% python3 -q
>>> import numpy as np
>>> np.set_printoptions(precision=4, suppress=True, linewidth=100, floatmode="fixed")
>>> arr = np.load("layer7.npy")
>>> arr
array([[-2.9853, -2.9928, -3.0162,  2.9764],
       [-2.9555, -3.0256, -2.9966,  2.9958],
       [-2.9686, -3.0294, -2.9560,  2.9941],
       [-3.0281, -3.0186, -3.0013,  2.9896],
       [-2.9887, -3.0179, -2.9837,  3.0137],
       [-3.0326, -3.0233, -2.9752,  3.0005],
       [-3.0099, -2.9998, -2.9904,  3.0059],
       [-3.0076, -3.0261, -2.9844,  3.0248],
       [-3.0096, -2.9981, -3.0062,  2.9741],
       [-3.0285, -3.0160, -2.9970,  2.9857],
       [-3.0060, -3.0527, -2.9913,  2.9803],
       [-2.9950, -3.0000, -3.0134,  3.0107],
       [-2.0180,  0.9610,  3.0107, -1.0080],
       [-2.0080,  1.0416,  3.0111, -1.0334],
       [-2.0016,  0.9855,  2.9831, -1.0259],
       [-1.9805,  0.9775,  3.0074, -1.0426],
       [-2.0157,  1.0115,  2.9849, -1.0012],
       [-2.0081,  1.0089,  3.0090, -1.0276],
       [-2.0052,  0.9932,  2.9944, -0.9910],
       [-2.0138,  0.9906,  3.0003, -0.9997],
       [-2.0096,  0.9676,  2.9810, -0.9655],
       [-1.9861,  1.0160,  2.9738, -0.9903],
       [-2.0202,  0.9853,  2.9868, -0.9891],
       [-2.0012,  1.0074,  3.0191, -1.0184]])
>>> O, V = np.linalg.qr(arr[:, :2])[0], np.linalg.qr(arr[:, 2:])[0]
>>> sigma = np.linalg.svd(O.T @ V, compute_uv=False)
>>> (sigma > 0.9).sum()
np.int64(2)
>>> m1 = np.loadtxt("data.csv", delimiter=",")
>>> m1
array([[-0.0798,  0.0000,  0.0300],
       [-0.1586,  0.0000,  0.0599],
       [-0.7064,  0.0000,  0.3185],
       [-0.7443,  0.0000,  0.3452],
       [-0.3095,  0.0000,  0.1194],
       [ 0.6169,  0.0000, -0.2636],
       [ 0.7064,  0.0000, -0.3185],
       [-0.7779,  0.0000,  0.3714],
       [ 0.4462,  0.0000, -0.1781],
       [-0.3095,  0.0000,  0.1194],
       [ 0.4462,  0.0000, -0.1781],
       [-0.5080,  0.0000,  0.2070],
       [ 0.5080,  0.0000, -0.2070],
       [-0.3095,  0.0000,  0.1194],
       [ 0.4462,  0.0000, -0.1781]])
>>> # rows 4 and 9 are equal
>>> np.unique(m1.round(6), axis=0).shape
(11, 3)
>>> round(float(np.trace(np.linalg.pinv(m1) @ m1)), 4)
2.0
>>> round(float(np.linalg.norm(m1) ** 2 / np.linalg.norm(m1, 2) ** 2), 4)
1.0007
>>> round(np.linalg.norm(m1[1] - m1[11]), 4)
np.float64(0.3791)
>>> np.linalg.norm(m1, axis=1)
array([0.0853, 0.1695, 0.7749, 0.8205, 0.3317, 0.6709, 0.7749, 0.8620, 0.4804, 0.3317, 0.4804,
       0.5486, 0.5486, 0.3317, 0.4804])
>>> m1 @ m1
Traceback (most recent call last):
  File "<python-input-15>", line 1, in <module>
    m1 @ m1
    ~~~^~~~
ValueError: matmul: Input operand 1 has a mismatch in its core dimension 0, with gufunc signature (n?,k),(k,m?)->(n?,m?) (size 15 is different from 3)
>>> gram = m1.T @ m1
>>> np.round(np.linalg.eigvalsh(gram)[::-1], 4) + 0
array([4.7244, 0.0032, 0.0000])
>>> np.allclose(gram, gram.T)
True
>>> U, sigma, Vh = np.linalg.svd(m1)
>>> sigma
array([2.1736, 0.0564, 0.0000])
>>> M2 = U[:, :2] @ np.diag(sigma[:2]) @ Vh[:2]
>>> round(np.linalg.norm(m1 - M2, 2), 4), sigma[2]
(np.float64(0.0), np.float64(0.0))
>>> M2
array([[-0.0798,  0.0000,  0.0300],
       [-0.1586,  0.0000,  0.0599],
       [-0.7064,  0.0000,  0.3185],
       [-0.7443,  0.0000,  0.3452],
       [-0.3095,  0.0000,  0.1194],
       [ 0.6169,  0.0000, -0.2636],
       [ 0.7064,  0.0000, -0.3185],
       [-0.7779,  0.0000,  0.3714],
       [ 0.4462,  0.0000, -0.1781],
       [-0.3095,  0.0000,  0.1194],
       [ 0.4462,  0.0000, -0.1781],
       [-0.5080,  0.0000,  0.2070],
       [ 0.5080,  0.0000, -0.2070],
       [-0.3095,  0.0000,  0.1194],
       [ 0.4462,  0.0000, -0.1781]])
>>> np.round(np.abs(m1 - M2).max(), 4)
np.float64(0.0)
>>> feats = np.load("out4.npy")
>>> feats
array([[ 0,  2, -2,  2],
       [ 0,  0, -1, -1],
       [ 0,  0,  0,  2],
       [ 0,  0,  0,  0]])
>>> # triangular, det is the product of the diagonal
>>> [round(float(x), 4) for x in np.linalg.svd(feats, compute_uv=False)[:3]]
[3.7025, 2.0, 0.5402]
>>> np.linalg.matrix_rank(feats, rtol=0.1)
np.int64(3)
